In [1]: import numpy as np

In [2]: import numpy.linalg as la

In [3]: np.set_printoptions(precision=2, suppress=True, linewidth=200, floatmode="fixed")

In [4]: m1 = np.array([[3, 1, 1, 1, 0],
   ...:     [1, 3, 1, 1, 1],
   ...:     [1, 1, 3, 1, 1],
   ...:     [1, 1, 1, 3, 1],
   ...:     [0, 1, 1, 1, 3]])

In [5]: # equal to its transpose

In [6]: ev, vecs = la.eig(m1)

In [7]: np.sort(la.eigvals(la.inv(m1)))
Out[7]: array([0.15, 0.33, 0.50, 0.50, 0.74])

In [8]: np.round(m1 @ vecs[:, 0] - ev[0] * vecs[:, 0], 2) + 0
Out[8]: array([0.00, 0.00, 0.00, 0.00, 0.00])

In [9]: np.sort(la.eigvals(m1.T))
Out[9]: array([1.35, 2.00, 2.00, 3.00, 6.65])

In [10]: np.sort(la.eigvals(m1 @ m1))
Out[10]: array([ 1.83,  4.00,  4.00,  9.00, 44.17])

In [11]: m1 @ m1
Out[11]: 
array([[12,  8,  8,  8,  3],
       [ 8, 13,  9,  9,  8],
       [ 8,  9, 13,  9,  8],
       [ 8,  9,  9, 13,  8],
       [ 3,  8,  8,  8, 12]])

In [12]: round(la.det(m1), 2)
Out[12]: np.float64(108.0)

In [13]: np.allclose(m1 @ m1.T, m1.T @ m1)
Out[13]: True

In [14]: Lm = la.cholesky(m1)

In [15]: Lm
Out[15]: 
array([[1.73, 0.00, 0.00, 0.00, 0.00],
       [0.58, 1.63, 0.00, 0.00, 0.00],
       [0.58, 0.41, 1.58, 0.00, 0.00],
       [0.58, 0.41, 0.32, 1.55, 0.00],
       [0.00, 0.61, 0.47, 0.39, 1.50]])

In [16]: np.prod(np.diag(Lm)) ** 2, round(la.det(m1), 2)
Out[16]: (np.float64(108.0), np.float64(108.0))

In [17]: M2 = Lm / np.sqrt((Lm ** 2).mean(axis=1, keepdims=True))

In [18]: la.matrix_rank(Lm - Lm.mean(axis=1, keepdims=True))
Out[18]: np.int64(4)

In [19]: r0 = np.array([2, -3])

In [20]: np.convolve(m1[3], r0)
Out[20]: array([ 2, -1, -1,  3, -7, -3])

In [21]: np.array([np.convolve(row, r0, "same") for row in m1])
Out[21]: 
array([[ 6, -7, -1, -1, -3],
       [ 2,  3, -7, -1, -1],
       [ 2, -1,  3, -7, -1],
       [ 2, -1, -1,  3, -7],
       [ 0,  2, -1, -1,  3]])

In [22]: np.polyval(r0, m1[3])
Out[22]: array([-1, -1, -1,  3, -1])

In [23]: print(np.correlate(m1[3], m1[0], "full"))
[ 0  1  2  3  8  8  7 10  3]

In [24]: W0 = np.loadtxt("a.csv", delimiter=",")

In [25]: W0
Out[25]: 
array([[ 0.43, -0.08, -0.24, -0.24, -0.57, -0.24, -0.08, -0.24, -0.08, -0.08, -0.41, -0.24],
       [-0.08,  0.99, -0.03, -0.03, -0.08, -0.03, -0.01, -0.03, -0.01, -0.01, -0.06, -0.03],
       [-0.24, -0.03,  0.90, -0.10, -0.24, -0.10, -0.03, -0.10, -0.03, -0.03, -0.17, -0.10],
       [-0.24, -0.03, -0.10,  0.90, -0.24, -0.10, -0.03, -0.10, -0.03, -0.03, -0.17, -0.10],
       [-0.57, -0.08, -0.24, -0.24,  0.43, -0.24, -0.08, -0.24, -0.08, -0.08, -0.41, -0.24],
       [-0.24, -0.03, -0.10, -0.10, -0.24,  0.90, -0.03, -0.10, -0.03, -0.03, -0.17, -0.10],
       [-0.08, -0.01, -0.03, -0.03, -0.08, -0.03,  0.99, -0.03, -0.01, -0.01, -0.06, -0.03],
       [-0.24, -0.03, -0.10, -0.10, -0.24, -0.10, -0.03,  0.90, -0.03, -0.03, -0.17, -0.10],
       [-0.08, -0.01, -0.03, -0.03, -0.08, -0.03, -0.01, -0.03,  0.99, -0.01, -0.06, -0.03],
       [-0.08, -0.01, -0.03, -0.03, -0.08, -0.03, -0.01, -0.03, -0.01,  0.99, -0.06, -0.03],
       [-0.41, -0.06, -0.17, -0.17, -0.41, -0.17, -0.06, -0.17, -0.06, -0.06,  0.71, -0.17],
       [-0.24, -0.03, -0.10, -0.10, -0.24, -0.10, -0.03, -0.10, -0.03, -0.03, -0.17,  0.90]])

In [26]: # symmetric

In [27]: O, r_ = la.qr(W0)

In [28]: abs(r_[0, 0]), round(la.norm(W0[:, 0]), 2)
Out[28]: (np.float64(1.0), np.float64(1.0))

In [29]: O
Out[29]: 
array([[-0.43,  0.08,  0.24,  0.24,  0.57,  0.24,  0.08,  0.24,  0.08,  0.08, -0.41, -0.24],
       [ 0.08, -0.99,  0.03,  0.03,  0.08,  0.03,  0.01,  0.03,  0.01,  0.01, -0.06, -0.03],
       [ 0.24,  0.03, -0.90,  0.10,  0.24,  0.10,  0.03,  0.10,  0.03,  0.03, -0.17, -0.10],
       [ 0.24,  0.03,  0.10, -0.90,  0.24,  0.10,  0.03,  0.10,  0.03,  0.03, -0.17, -0.10],
       [ 0.57,  0.08,  0.24,  0.24, -0.43,  0.24,  0.08,  0.24,  0.08,  0.08, -0.41, -0.24],
       [ 0.24,  0.03,  0.10,  0.10,  0.24, -0.90,  0.03,  0.10,  0.03,  0.03, -0.17, -0.10],
       [ 0.08,  0.01,  0.03,  0.03,  0.08,  0.03, -0.99,  0.03,  0.01,  0.01, -0.06, -0.03],
       [ 0.24,  0.03,  0.10,  0.10,  0.24,  0.10,  0.03, -0.90,  0.03,  0.03, -0.17, -0.10],
       [ 0.08,  0.01,  0.03,  0.03,  0.08,  0.03,  0.01,  0.03, -0.99,  0.01, -0.06, -0.03],
       [ 0.08,  0.01,  0.03,  0.03,  0.08,  0.03,  0.01,  0.03,  0.01, -0.99, -0.06, -0.03],
       [ 0.41,  0.06,  0.17,  0.17,  0.41,  0.17,  0.06,  0.17,  0.06,  0.06,  0.71, -0.17],
       [ 0.24,  0.03,  0.10,  0.10,  0.24,  0.10,  0.03,  0.10,  0.03,  0.03, -0.17,  0.90]])

In [30]: np.allclose(r_.T @ r_, W0.T @ W0)
Out[30]: True

In [31]: O.shape, r_.shape
Out[31]: ((12, 12), (12, 12))

In [32]: O @ r_
Out[32]: 
array([[ 0.43, -0.08, -0.24, -0.24, -0.57, -0.24, -0.08, -0.24, -0.08, -0.08, -0.41, -0.24],
       [-0.08,  0.99, -0.03, -0.03, -0.08, -0.03, -0.01, -0.03, -0.01, -0.01, -0.06, -0.03],
       [-0.24, -0.03,  0.90, -0.10, -0.24, -0.10, -0.03, -0.10, -0.03, -0.03, -0.17, -0.10],
       [-0.24, -0.03, -0.10,  0.90, -0.24, -0.10, -0.03, -0.10, -0.03, -0.03, -0.17, -0.10],
       [-0.57, -0.08, -0.24, -0.24,  0.43, -0.24, -0.08, -0.24, -0.08, -0.08, -0.41, -0.24],
       [-0.24, -0.03, -0.10, -0.10, -0.24,  0.90, -0.03, -0.10, -0.03, -0.03, -0.17, -0.10],
       [-0.08, -0.01, -0.03, -0.03, -0.08, -0.03,  0.99, -0.03, -0.01, -0.01, -0.06, -0.03],
       [-0.24, -0.03, -0.10, -0.10, -0.24, -0.10, -0.03,  0.90, -0.03, -0.03, -0.17, -0.10],
       [-0.08, -0.01, -0.03, -0.03, -0.08, -0.03, -0.01, -0.03,  0.99, -0.01, -0.06, -0.03],
       [-0.08, -0.01, -0.03, -0.03, -0.08, -0.03, -0.01, -0.03, -0.01,  0.99, -0.06, -0.03],
       [-0.41, -0.06, -0.17, -0.17, -0.41, -0.17, -0.06, -0.17, -0.06, -0.06,  0.71, -0.17],
       [-0.24, -0.03, -0.10, -0.10, -0.24, -0.10, -0.03, -0.10, -0.03, -0.03, -0.17,  0.90]])

In [33]: round(np.trace(O @ O.T), 2)
Out[33]: np.float64(12.0)

In [34]: np.abs(np.diag(r_))
Out[34]: array([1.00, 1.00, 1.00, 1.00, 1.00, 1.00, 1.00, 1.00, 1.00, 1.00, 1.00, 1.00])

In [35]: ev, vecs = la.eigh(W0)

In [36]: np.round(vecs.T @ vecs, 2) + 0
Out[36]: 
array([[1.00, 0.00, 0.00, 0.00, 0.00, 0.00, 0.00, 0.00, 0.00, 0.00, 0.00, 0.00],
       [0.00, 1.00, 0.00, 0.00, 0.00, 0.00, 0.00, 0.00, 0.00, 0.00, 0.00, 0.00],
       [0.00, 0.00, 1.00, 0.00, 0.00, 0.00, 0.00, 0.00, 0.00, 0.00, 0.00, 0.00],
       [0.00, 0.00, 0.00, 1.00, 0.00, 0.00, 0.00, 0.00, 0.00, 0.00, 0.00, 0.00],
       [0.00, 0.00, 0.00, 0.00, 1.00, 0.00, 0.00, 0.00, 0.00, 0.00, 0.00, 0.00],
       [0.00, 0.00, 0.00, 0.00, 0.00, 1.00, 0.00, 0.00, 0.00, 0.00, 0.00, 0.00],
       [0.00, 0.00, 0.00, 0.00, 0.00, 0.00, 1.00, 0.00, 0.00, 0.00, 0.00, 0.00],
       [0.00, 0.00, 0.00, 0.00, 0.00, 0.00, 0.00, 1.00, 0.00, 0.00, 0.00, 0.00],
       [0.00, 0.00, 0.00, 0.00, 0.00, 0.00, 0.00, 0.00, 1.00, 0.00, 0.00, 0.00],
       [0.00, 0.00, 0.00, 0.00, 0.00, 0.00, 0.00, 0.00, 0.00, 1.00, 0.00, 0.00],
       [0.00, 0.00, 0.00, 0.00, 0.00, 0.00, 0.00, 0.00, 0.00, 0.00, 1.00, 0.00],
       [0.00, 0.00, 0.00, 0.00, 0.00, 0.00, 0.00, 0.00, 0.00, 0.00, 0.00, 1.00]])

In [37]: np.round(vecs.T @ W0 @ vecs, 2) + 0
Out[37]: 
array([[-1.00,  0.00,  0.00,  0.00,  0.00,  0.00,  0.00,  0.00,  0.00,  0.00,  0.00,  0.00],
       [ 0.00,  1.00,  0.00,  0.00,  0.00,  0.00,  0.00,  0.00,  0.00,  0.00,  0.00,  0.00],
       [ 0.00,  0.00,  1.00,  0.00,  0.00,  0.00,  0.00,  0.00,  0.00,  0.00,  0.00,  0.00],
       [ 0.00,  0.00,  0.00,  1.00,  0.00,  0.00,  0.00,  0.00,  0.00,  0.00,  0.00,  0.00],
       [ 0.00,  0.00,  0.00,  0.00,  1.00,  0.00,  0.00,  0.00,  0.00,  0.00,  0.00,  0.00],
       [ 0.00,  0.00,  0.00,  0.00,  0.00,  1.00,  0.00,  0.00,  0.00,  0.00,  0.00,  0.00],
       [ 0.00,  0.00,  0.00,  0.00,  0.00,  0.00,  1.00,  0.00,  0.00,  0.00,  0.00,  0.00],
       [ 0.00,  0.00,  0.00,  0.00,  0.00,  0.00,  0.00,  1.00,  0.00,  0.00,  0.00,  0.00],
       [ 0.00,  0.00,  0.00,  0.00,  0.00,  0.00,  0.00,  0.00,  1.00,  0.00,  0.00,  0.00],
       [ 0.00,  0.00,  0.00,  0.00,  0.00,  0.00,  0.00,  0.00,  0.00,  1.00,  0.00,  0.00],
       [ 0.00,  0.00,  0.00,  0.00,  0.00,  0.00,  0.00,  0.00,  0.00,  0.00,  1.00,  0.00],
       [ 0.00,  0.00,  0.00,  0.00,  0.00,  0.00,  0.00,  0.00,  0.00,  0.00,  0.00,  1.00]])

In [38]: print(la.eigvalsh(W0 + 5 * np.eye(12)))
[4.00 6.00 6.00 6.00 6.00 6.00 6.00 6.00 6.00 6.00 6.00 6.00]

In [39]: print((ev > 1e-8).sum(), (ev < -1e-8).sum())
11 1

In [40]: la.eigvalsh(W0 @ W0)
Out[40]: array([1.00, 1.00, 1.00, 1.00, 1.00, 1.00, 1.00, 1.00, 1.00, 1.00, 1.00, 1.00])
